% python3 -q
>>> import numpy as np
>>> import numpy.linalg as la
>>> np.set_printoptions(precision=3, suppress=True, linewidth=140, floatmode="fixed")
>>> X = np.array([[3, 4, 5, 6],
...     [7, 8, 9, 10],
...     [11, 12, 13, 14],
...     [15, 16, 17, 18],
...     [19, 20, 21, 22],
...     [23, 24, 25, 26],
...     [27, 28, 29, 30],
...     [31, 32, 33, 34],
...     [35, 36, 37, 38],
...     [39, 40, 41, 42],
...     [43, 44, 45, 46],
...     [47, 48, 49, 50]])
>>> X
array([[ 3,  4,  5,  6],
       [ 7,  8,  9, 10],
       [11, 12, 13, 14],
       [15, 16, 17, 18],
       [19, 20, 21, 22],
       [23, 24, 25, 26],
       [27, 28, 29, 30],
       [31, 32, 33, 34],
       [35, 36, 37, 38],
       [39, 40, 41, 42],
       [43, 44, 45, 46],
       [47, 48, 49, 50]])
>>> t = np.radians(135)
>>> R = np.eye(4)
>>> R[0, 0] = R[1, 1] = np.cos(t)
>>> R[0, 1], R[1, 0] = -np.sin(t), np.sin(t)
>>> R
array([[-0.707, -0.707,  0.000,  0.000],
       [ 0.707, -0.707,  0.000,  0.000],
       [ 0.000,  0.000,  1.000,  0.000],
       [ 0.000,  0.000,  0.000,  1.000]])
>>> other = X @ R.T
>>> round(la.det(R), 3), round(float(np.trace(R)), 3)
(np.float64(1.0), 0.586)
>>> r0, v = R[2], R[3]
>>> r0 @ v
np.float64(0.0)
>>> p = (r0 @ v) / (r0 @ r0) * r0
>>> la.matrix_rank(np.outer(r0, v))
np.int64(1)
>>> v - p
array([0.000, 0.000, 0.000, 1.000])
>>> np.round(la.norm(r0 + v) ** 2 + la.norm(r0 - v) ** 2, 3)
np.float64(4.0)
>>> np.outer(r0, v)
array([[0.000, 0.000, 0.000, 0.000],
       [0.000, 0.000, 0.000, 0.000],
       [0.000, 0.000, 0.000, 1.000],
       [0.000, 0.000, 0.000, 0.000]])
>>> p
array([0.000, 0.000, 0.000, 0.000])
>>> Xc = X - X.mean(axis=0)
>>> vecs = la.svd(Xc)[2][:2]
>>> other = Xc - Xc @ vecs.T @ vecs
>>> np.diag(vecs.T @ vecs)
array([1.000, 0.333, 0.333, 0.333])
>>> np.round(np.cov(Xc @ vecs.T, rowvar=False), 3) + 0
array([[832.000,   0.000],
       [  0.000,   0.000]])
>>> np.round(la.norm(other) / la.norm(Xc), 3)
np.float64(0.0)
>>> rank = la.matrix_rank(X)
>>> rank
np.int64(2)
>>> null = la.svd(X)[2][rank:].T
>>> [int(la.matrix_rank(X[:, :j + 1])) for j in range(4)]
[1, 2, 2, 2]
>>> null @ null.T
array([[ 0.300, -0.400, -0.100,  0.200],
       [-0.400,  0.700, -0.200, -0.100],
       [-0.100, -0.200,  0.700, -0.400],
       [ 0.200, -0.100, -0.400,  0.300]])
>>> [int(la.matrix_rank(X[:i])) for i in range(1, len(X) + 1)]
[1, 2, 2, 2, 2, 2, 2, 2, 2, 2, 2, 2]
>>> F = np.load("data.npy")
>>> F
array([[3.000, 1.000, 0.000, 0.000, 0.000, 0.000],
       [0.000, 3.000, 1.000, 0.000, 0.000, 0.000],
       [0.000, 0.000, 3.000, 1.000, 0.000, 0.000],
       [0.000, 0.000, 0.000, 3.000, 1.000, 0.000],
       [0.000, 0.000, 0.000, 0.000, 3.000, 1.000],
       [0.000, 0.000, 0.000, 0.000, 0.000, 3.000]])
>>> # triangular, det is the product of the diagonal
>>> other = F / np.sqrt((F ** 2).mean(axis=1, keepdims=True))
>>> other[3]
array([0.000, 0.000, 0.000, 2.324, 0.775, 0.000])
>>> vec = np.array([1, 3, 2, 3, 0, 1])
>>> rhs = F @ vec
>>> coef, lr = np.zeros(6), 1 / la.norm(F, 2) ** 2
>>> for i in range(300):
...     coef -= lr * F.T @ (F @ coef - rhs)
...     if i % 50 == 0: print(i, round(la.norm(F @ coef - rhs), 3))
... 
0 2.811
50 0.0
100 0.0
150 0.0
200 0.0
250 0.0
>>> np.round(la.cond(F), 3)
np.float64(1.843)
>>> np.sort(la.eigvals(F))
array([3.000, 3.000, 3.000, 3.000, 3.000, 3.000])
>>> la.matrix_rank(F - F[0, 0] * np.eye(6))
np.int64(5)
>>> [int(la.matrix_rank(la.matrix_power(F, p))) for p in range(1, 7)]
[6, 6, 6, 6, 6, 6]
>>> vec = np.array([8, -3, -5, -4, -8, -4])
>>> h1 = np.maximum(F @ vec, 0)
>>> np.maximum(F @ (3 * vec), 0)
array([63.000,  0.000,  0.000,  0.000,  0.000,  0.000])
>>> np.maximum(F @ vec, 0) - np.maximum(-F @ vec, 0)
array([ 21.000, -14.000, -19.000, -20.000, -28.000, -12.000])
>>> h1
array([21.000,  0.000,  0.000,  0.000,  0.000,  0.000])
>>> F * (h1 > 1e-9)[:, None]
array([[3.000, 1.000, 0.000, 0.000, 0.000, 0.000],
       [0.000, 0.000, 0.000, 0.000, 0.000, 0.000],
       [0.000, 0.000, 0.000, 0.000, 0.000, 0.000],
       [0.000, 0.000, 0.000, 0.000, 0.000, 0.000],
       [0.000, 0.000, 0.000, 0.000, 0.000, 0.000],
       [0.000, 0.000, 0.000, 0.000, 0.000, 0.000]])
